In [1]: import numpy as np

In [2]: np.set_printoptions(precision=2, suppress=True, linewidth=140, sign=" ")

In [3]: tidy = lambda a: np.round(a, 2) + 0

In [4]: W0 = np.load("a.npy")

In [5]: W0
Out[5]: 
array([[-0.07, -0.1 ,  0.06, -0.02, -0.04],
       [-0.14, -0.2 ,  0.12, -0.04, -0.08]])

In [6]: tidy(np.linalg.norm(W0, axis=1))
Out[6]: array([ 0.14,  0.29])

In [7]: np.linalg.norm(W0, axis=1).argmax()
Out[7]: np.int64(1)

In [8]: tidy(np.linalg.norm(W0, 2))
Out[8]: np.float64(0.32)

In [9]: tidy(np.linalg.norm(W0[1] - W0[0]))
Out[9]: np.float64(0.14)

In [10]: Uu, sig, Vt = np.linalg.svd(W0)

In [11]: np.argmax(sig[:-1] / (sig[1:] + 1e-6)) + 1
Out[11]: np.int64(1)

In [12]: M2 = Uu[:, :1] @ np.diag(sig[:1]) @ Vt[:1]

In [13]: tidy(M2)
Out[13]: 
array([[-0.07, -0.1 ,  0.06, -0.02, -0.04],
       [-0.14, -0.2 ,  0.12, -0.04, -0.08]])

In [14]: tidy(np.linalg.norm(W0 - M2, 2)), tidy(sig[1])
Out[14]: (np.float64(0.0), np.float64(0.0))

In [15]: tidy(np.linalg.norm(W0 - M2) / np.linalg.norm(W0))
Out[15]: np.float64(0.0)

In [16]: rank = np.linalg.matrix_rank(W0)

In [17]: rank
Out[17]: np.int64(1)

In [18]: null = np.linalg.svd(W0)[2][rank:].T

In [19]: [int(np.linalg.matrix_rank(W0[:, :j + 1])) for j in range(5)]
Out[19]: [1, 1, 1, 1, 1]

In [20]: [int(np.linalg.matrix_rank(np.delete(W0, i, axis=0))) for i in range(2)]
Out[20]: [1, 1]

In [21]: tidy(W0 @ null)
Out[21]: 
array([[ 0.,  0.,  0.,  0.],
       [ 0.,  0.,  0.,  0.]])

In [22]: np.allclose(W0 @ null, 0)
Out[22]: True

In [23]: np.linalg.matrix_rank(W0.T @ W0), np.linalg.matrix_rank(W0 @ W0.T)
Out[23]: (np.int64(1), np.int64(1))

In [24]: Uu, sig, Vt = np.linalg.svd(W0)

In [25]: V = Vt[:(sig > 1e-8).sum()]

In [26]: rng = np.random.default_rng(3)

In [27]: vec = W0[0] + 2 * W0[1] + rng.integers(2) * np.eye(5)[0]

In [28]: tidy(vec)
Out[28]: array([ 0.65, -0.5 ,  0.3 , -0.1 , -0.2 ])

In [29]: np.allclose(V.T @ V @ vec, vec)
Out[29]: False

In [30]: tidy(V.T @ V)
Out[30]: 
array([[ 0.24,  0.34, -0.2 ,  0.07,  0.14],
       [ 0.34,  0.49, -0.29,  0.1 ,  0.2 ],
       [-0.2 , -0.29,  0.18, -0.06, -0.12],
       [ 0.07,  0.1 , -0.06,  0.02,  0.04],
       [ 0.14,  0.2 , -0.12,  0.04,  0.08]])

In [31]: tidy(np.diag(V.T @ V))
Out[31]: array([ 0.24,  0.49,  0.18,  0.02,  0.08])

In [32]: def softmax(z):
    ...:     e = np.exp(z - z.max(axis=-1, keepdims=True))
    ...:     return e / e.sum(axis=-1, keepdims=True)
    ...: 

In [33]: tidy(softmax(W0[0] + 3))
Out[33]: array([ 0.19,  0.19,  0.22,  0.2 ,  0.2 ])

In [34]: tidy(softmax(10 * W0[0]))
Out[34]: array([ 0.12,  0.09,  0.44,  0.2 ,  0.16])

In [35]: tidy(softmax(W0[0]))
Out[35]: array([ 0.19,  0.19,  0.22,  0.2 ,  0.2 ])

In [36]: S = W0 @ W0.T / np.sqrt(5)

In [37]: tidy(softmax(S)[0] @ W0)
Out[37]: array([-0.11, -0.15,  0.09, -0.03, -0.06])

In [38]: softmax(S).round(6).argmax(axis=1)
Out[38]: array([ 1,  1])

In [39]: E = np.array([[0, 4, 3, -3], [-5, -3, -3, 2], [0, -4, 2, -4]])

In [40]: vec = np.array([1, 3, -3, -2])

In [41]: h1 = np.maximum(E @ vec, 0)

In [42]: E * (h1 > 1e-9)[:, None]
Out[42]: 
array([[ 0,  4,  3, -3],
       [ 0,  0,  0,  0],
       [ 0,  0,  0,  0]])

In [43]: np.maximum(E @ vec, 0) - np.maximum(-E @ vec, 0)
Out[43]: array([  9,  -9, -10])

In [44]: h1
Out[44]: array([ 9,  0,  0])

In [45]: tidy(np.tanh(E @ vec))
Out[45]: array([ 1., -1., -1.])

In [46]: np.flatnonzero(h1 > 1e-9)
Out[46]: array([ 0])

In [47]: G = E.T @ E

In [48]: G
Out[48]: 
array([[ 25,  15,  15, -10],
       [ 15,  41,  13,  -2],
       [ 15,  13,  22, -23],
       [-10,  -2, -23,  29]])

In [49]: np.diag(G)
Out[49]: array([ 25,  41,  22,  29])

In [50]: np.trace(G), (E ** 2).sum()
Out[50]: (np.int64(117), np.int64(117))

In [51]: Uu, sig = np.linalg.svd(E)
---------------------------------------------------------------------------
ValueError                                Traceback (most recent call last)
Cell In[51], line 1
----> 1 Uu, sig = np.linalg.svd(E)

ValueError: too many values to unpack (expected 2)

In [52]: Uu, sig, Vt = np.linalg.svd(E, full_matrices=False)

In [53]: np.allclose(Uu * sig @ Vt, E)
Out[53]: True

In [54]: tidy(np.cumsum(sig ** 2) / np.sum(sig ** 2))
Out[54]: array([ 0.59,  0.89,  1.  ])

In [55]: tidy(np.sqrt((sig ** 2).sum())), tidy(np.linalg.norm(E))
Out[55]: (np.float64(10.82), np.float64(10.82))

In [56]: tidy(Uu.T @ E @ Vt.T)
Out[56]: 
array([[ 8.28,  0.  ,  0.  ],
       [ 0.  ,  5.98,  0.  ],
       [ 0.  ,  0.  ,  3.57]])

In [57]: (sig > 1e-8).sum()
Out[57]: np.int64(3)

In [58]: tidy(sig / sig[0])
Out[58]: array([ 1.  ,  0.72,  0.43])

In [59]: data = np.array([[-2, 1, -2, -1, 2], [2, -1, 3, -1, 3], [2, -1, 4, -3, 8]])

In [60]: data
Out[60]: 
array([[-2,  1, -2, -1,  2],
       [ 2, -1,  3, -1,  3],
       [ 2, -1,  4, -3,  8]])

In [61]: # rows and columns are dependent

In [62]: rank = np.linalg.matrix_rank(data)

In [63]: rank
Out[63]: np.int64(2)

In [64]: null = np.linalg.svd(data)[2][rank:].T

In [65]: tidy(null @ null.T)
Out[65]: 
array([[ 0.63,  0.19, -0.44, -0.06,  0.06],
       [ 0.19,  0.91,  0.22,  0.03, -0.03],
       [-0.44,  0.22,  0.46, -0.01, -0.09],
       [-0.06,  0.03, -0.01,  0.86,  0.34],
       [ 0.06, -0.03, -0.09,  0.34,  0.16]])

In [66]: null.shape
Out[66]: (5, 3)

In [67]: [int(np.linalg.matrix_rank(data[:, :j + 1])) for j in range(5)]
Out[67]: [1, 1, 2, 2, 2]

In [68]: [int(np.linalg.matrix_rank(data[:i])) for i in range(1, len(data) + 1)]
Out[68]: [1, 2, 2]

In [69]: np.linalg.cond(data) > 100
Out[69]: np.True_

In [70]: theta = np.radians(133)

In [71]: Rm = np.eye(5)

In [72]: Rm[0, 0] = Rm[4, 4] = np.cos(theta)

In [73]: Rm[0, 4], Rm[4, 0] = -np.sin(theta), np.sin(theta)

In [74]: tidy(Rm)
Out[74]: 
array([[-0.68,  0.  ,  0.  ,  0.  , -0.73],
       [ 0.  ,  1.  ,  0.  ,  0.  ,  0.  ],
       [ 0.  ,  0.  ,  1.  ,  0.  ,  0.  ],
       [ 0.  ,  0.  ,  0.  ,  1.  ,  0.  ],
       [ 0.73,  0.  ,  0.  ,  0.  , -0.68]])

In [75]: M2 = data @ Rm.T

In [76]: tidy(np.abs(M2 - data).max(axis=0))
Out[76]: array([  9.21,   0.  ,   0.  ,   0.  ,  11.99])

In [77]: np.allclose(data @ data.T, M2 @ M2.T)
Out[77]: True

In [78]: np.allclose(np.linalg.norm(data, axis=1), np.linalg.norm(M2, axis=1))
Out[78]: True

In [79]: mat = np.load("block14.npy")

In [80]: mat
Out[80]: 
array([[  1,  -2,   5,  -2,   4, -10],
       [ -5,  -3,   4,  10,   6,  -8],
       [  5,   0,   4, -10,   0,  -8],
       [ -3,   6, -15,   0,   0,   0],
       [ 15,   9, -12,   0,   0,   0],
       [-15,   0, -12,   0,   0,   0]])

In [81]: [round(float(x), 2) for x in np.linalg.svd(mat, compute_uv=False)[:3]]
Out[81]: [26.48, 24.11, 14.98]

In [82]: tidy(np.linalg.norm(mat, 2) / np.linalg.norm(mat))
Out[82]: np.float64(0.64)

In [83]: np.linalg.cond(mat) > 100
Out[83]: np.False_

In [84]: round(np.log10(np.linalg.cond(mat)))
Out[84]: 2

In [85]: tidy(np.abs(np.linalg.svd(mat)[2][-1]))
Out[85]: array([ 0.08,  0.26,  0.11,  0.25,  0.85,  0.35])

In [86]: np.argsort(-np.linalg.norm(mat, axis=0).round(6), kind="stable")[:3]
Out[86]: array([ 2,  0,  5])

In [87]: idx = rng.permutation(6)

In [88]: idx
Out[88]: array([ 5,  0,  2,  1,  4,  3])

In [89]: M2 = mat[idx][:, idx]

In [90]: np.diag(M2)
Out[90]: array([ 0,  1,  4, -3,  0,  0])

In [91]: tidy(np.sort(np.abs(np.linalg.eigvals(M2))))
Out[91]: array([  0.73,   1.09,  12.11,  15.39,  18.17,  23.08])

In [92]: M2
Out[92]: 
array([[  0, -15, -12,   0,   0,   0],
       [-10,   1,   5,  -2,   4,  -2],
       [ -8,   5,   4,   0,   0, -10],
       [ -8,  -5,   4,  -3,   6,  10],
       [  0,  15, -12,   9,   0,   0],
       [  0,  -3, -15,   6,   0,   0]])

In [93]: tidy(np.linalg.det(M2)), tidy(np.linalg.det(mat[idx]))
Out[93]: (np.float64(-62424.0), np.float64(62424.0))

In [94]: np.allclose(M2, mat)
Out[94]: False

In [95]: O, Rm = np.linalg.qr(M2)

In [96]: tidy(abs(Rm[0, 0])), tidy(np.linalg.norm(M2[:, 0]))
Out[96]: (np.float64(15.1), np.float64(15.1))

In [97]: O.shape, Rm.shape
Out[97]: ((6, 6), (6, 6))

In [98]: tidy(O @ Rm)
Out[98]: 
array([[  0., -15., -12.,   0.,   0.,   0.],
       [-10.,   1.,   5.,  -2.,   4.,  -2.],
       [ -8.,   5.,   4.,   0.,   0., -10.],
       [ -8.,  -5.,   4.,  -3.,   6.,  10.],
       [  0.,  15., -12.,   9.,   0.,   0.],
       [  0.,  -3., -15.,   6.,   0.,   0.]])

In [99]: tidy(np.abs(np.diag(Rm)))
Out[99]: array([ 15.1 ,  22.57,  22.56,   1.  ,   4.03,   2.01])

In [100]: tidy(O.T @ O)
Out[100]: 
array([[ 1.,  0.,  0.,  0.,  0.,  0.],
       [ 0.,  1.,  0.,  0.,  0.,  0.],
       [ 0.,  0.,  1.,  0.,  0.,  0.],
       [ 0.,  0.,  0.,  1.,  0.,  0.],
       [ 0.,  0.,  0.,  0.,  1.,  0.],
       [ 0.,  0.,  0.,  0.,  0.,  1.]])

In [101]: G = mat.T @ mat

In [102]: np.allclose(G, G.T)
Out[102]: True

In [103]: np.linalg.matrix_rank(G)
Out[103]: np.int64(6)

In [104]: np.trace(G), (mat ** 2).sum()
Out[104]: (np.int64(1694), np.int64(1694))

In [105]: Uu, sig, Vt = np.linalg.svd(mat)

In [106]: tidy(sig)
Out[106]: array([ 26.48,  24.11,  14.98,  13.64,   0.92,   0.52])

In [107]: np.argmax(sig[:-1] / (sig[1:] + 1e-6)) + 1
Out[107]: np.int64(4)

In [108]: M2 = Uu[:, :4] @ np.diag(sig[:4]) @ Vt[:4]

In [109]: tidy(np.abs(mat - M2).max())
Out[109]: np.float64(0.56)

In [110]: np.linalg.matrix_rank(mat, rtol=0.05)
Out[110]: np.int64(4)

In [111]: np.linalg.matrix_rank(M2)
Out[111]: np.int64(4)
